% ipython --no-banner

In [1]: import numpy as np

In [2]: from numpy import linalg as LA

In [3]: np.set_printoptions(precision=2, suppress=True, linewidth=140)

In [4]: X = np.load("arr.npy")

In [5]: X
Out[5]: 
array([[ 2.34, 38.8 , 42.69],
       [ 1.61, 39.76, 39.54],
       [ 1.28, 40.11, 40.12],
       [ 0.3 , 39.4 , 39.9 ],
       [-0.03, 40.98, 39.2 ],
       [-1.15, 39.89, 40.46],
       [ 1.09, 39.66, 38.94],
       [-0.82, 40.15, 39.96],
       [ 0.58, 38.2 , 38.22],
       [ 0.11, 40.77, 40.01],
       [-0.2 , 40.8 , 40.67],
       [ 1.49, 38.81, 40.53],
       [ 0.43, 39.  , 39.94],
       [ 0.18, 38.33, 38.96],
       [-0.58, 38.7 , 39.43],
       [-0.53, 39.88, 40.13],
       [-0.34, 40.54, 39.4 ],
       [-1.01, 40.17, 38.41],
       [-0.46, 40.43, 38.97],
       [-1.12, 39.97, 41.83],
       [ 0.31, 40.34, 40.36],
       [ 0.68, 40.08, 40.78],
       [ 0.05, 40.33, 41.5 ]])

In [6]: x = np.array([1, 4, 1])

In [7]: rhs = X @ x

In [8]: LA.lstsq(X, rhs)[0]
Out[8]: array([1., 4., 1.])

In [9]: LA.solve(X.T @ X, X.T @ rhs)
Out[9]: array([1., 4., 1.])

In [10]: rng = np.random.default_rng(293374)

In [11]: rhs = rhs + 0.3 * rng.normal(size=23)

In [12]: rhs
Out[12]: 
array([200.02, 199.79, 202.03, 197.73, 203.04, 198.99, 198.93, 200.22, 191.6 , 203.06, 203.75, 197.37, 195.95, 192.82, 193.88, 198.87,
       201.11, 197.67, 199.63, 200.7 , 201.82, 201.83, 203.12])

In [13]: b, *_ = LA.lstsq(X, rhs)

In [14]: np.round(X.T @ (rhs - X @ b), 2) + 0
Out[14]: array([0., 0., 0.])

In [15]: b.round()
Out[15]: array([1., 4., 1.])

In [16]: Xc = X - X.mean(axis=0)

In [17]: V = LA.svd(Xc)[2][:1]

In [18]: A2 = Xc - Xc @ V.T @ V

In [19]: np.cov(Xc @ V.T, rowvar=False)
Out[19]: array(1.26)

In [20]: x = np.array([-1, 2, -2])

In [21]: rhs = X @ x

In [22]: b, lr = np.zeros(3), 1 / LA.norm(X, 2) ** 2

In [23]: for i in range(60):
    ...:     b -= lr * X.T @ (X @ b - rhs)
    ...:     if i % 10 == 0: print(i, round(LA.norm(X @ b - rhs), 2))
    ...: 
0 14.27
10 14.22
20 14.17
30 14.13
40 14.08
50 14.03

In [24]: b
Out[24]: array([-0.03,  0.03, -0.04])

In [25]: z = X[:, 1] > np.median(X[:, 1])

In [26]: f = X[z].mean(axis=0) - X[~z].mean(axis=0)

In [27]: f
Out[27]: array([-0.43,  1.23, -0.1 ])

In [28]: np.argsort(-np.abs(f).round(6), kind="stable")
Out[28]: array([1, 0, 2])

In [29]: ((X - X.mean(axis=0)) @ f > 0).astype(int)
Out[29]: array([0, 0, 0, 0, 1, 1, 0, 1, 0, 1, 1, 0, 0, 0, 0, 1, 1, 1, 1, 1, 1, 1, 1])

In [30]: z.astype(int)
Out[30]: array([0, 0, 1, 0, 1, 0, 0, 1, 0, 1, 1, 0, 0, 0, 0, 0, 1, 1, 1, 0, 1, 1, 1])

In [31]: K = np.loadtxt("data.csv", delimiter=",")

In [32]: K
Out[32]: 
array([[-0.69, -0.42,  0.16],
       [ 0.64, -0.73,  0.15],
       [ 0.27,  0.3 , -0.57],
       [ 0.21,  0.45,  0.79]])

In [33]: LA.norm(K, axis=0)
Out[33]: array([1., 1., 1.])

In [34]: LA.svd(K, compute_uv=False)
Out[34]: array([1., 1., 1.])

In [35]: round(K[:, 0] @ K[:, 1], 2)
Out[35]: np.float64(-0.0)

In [36]: np.round(K.T @ K, 2) + 0
Out[36]: 
array([[1., 0., 0.],
       [0., 1., 0.],
       [0., 0., 1.]])

In [37]: Uu, sigma, VT = LA.svd(X)

In [38]: np.argmax(sigma[:-1] / (sigma[1:] + 1e-6)) + 1
Out[38]: np.int64(1)

In [39]: A2 = Uu[:, :1] @ np.diag(sigma[:1]) @ VT[:1]

In [40]: round(LA.norm(X - A2) / LA.norm(X), 2)
Out[40]: np.float64(0.02)

In [41]: LA.matrix_rank(X, rtol=0.05)
Out[41]: np.int64(1)

In [42]: round(float(np.abs(X - A2).max()), 2)
Out[42]: 2.15

In [43]: round(LA.norm(X - A2, 2), 2), round(float(sigma[1]), 2)
Out[43]: (np.float64(5.08), 5.08)

In [44]: LA.matrix_rank(A2)
Out[44]: np.int64(1)

In [45]: O, Rm = LA.qr(K)

In [46]: np.abs(np.diag(Rm))
Out[46]: array([1., 1., 1.])

In [47]: mat = np.array([[2, 2, 2], [0, 1, 0], [1, 3, 2]])

In [48]: A2 = np.array([[2, 0], [2, 2]])

In [49]: basis = np.kron(A2, mat)

In [50]: LA.matrix_rank(basis)
Out[50]: np.int64(6)

In [51]: np.round(LA.norm(basis, 2), 2), round(LA.norm(A2, 2) * LA.norm(mat, 2), 2)
Out[51]: (np.float64(16.36), np.float64(16.36))

In [52]: basis.shape
Out[52]: (6, 6)

In [53]: A2 = mat + rng.integers(-2, 3, (3, 1)) @ rng.integers(-2, 3, (1, 3))

In [54]: A2
Out[54]: 
array([[2, 2, 2],
       [0, 1, 0],
       [0, 4, 2]])

In [55]: LA.matrix_rank(A2 - mat, tol=1e-8)
Out[55]: np.int64(1)

In [56]: f = np.array([-3, 1, -3])

In [57]: np.polyval(f, A2[0])
Out[57]: array([-13, -13, -13])

In [58]: np.array([np.convolve(row, f, "same") for row in A2])
Out[58]: 
array([[ -4, -10,  -4],
       [ -3,   1,  -3],
       [-12,  -2, -10]])

In [59]: np.cross(A2[0, :3], A2[2, :3])
Out[59]: array([-4, -4,  8])
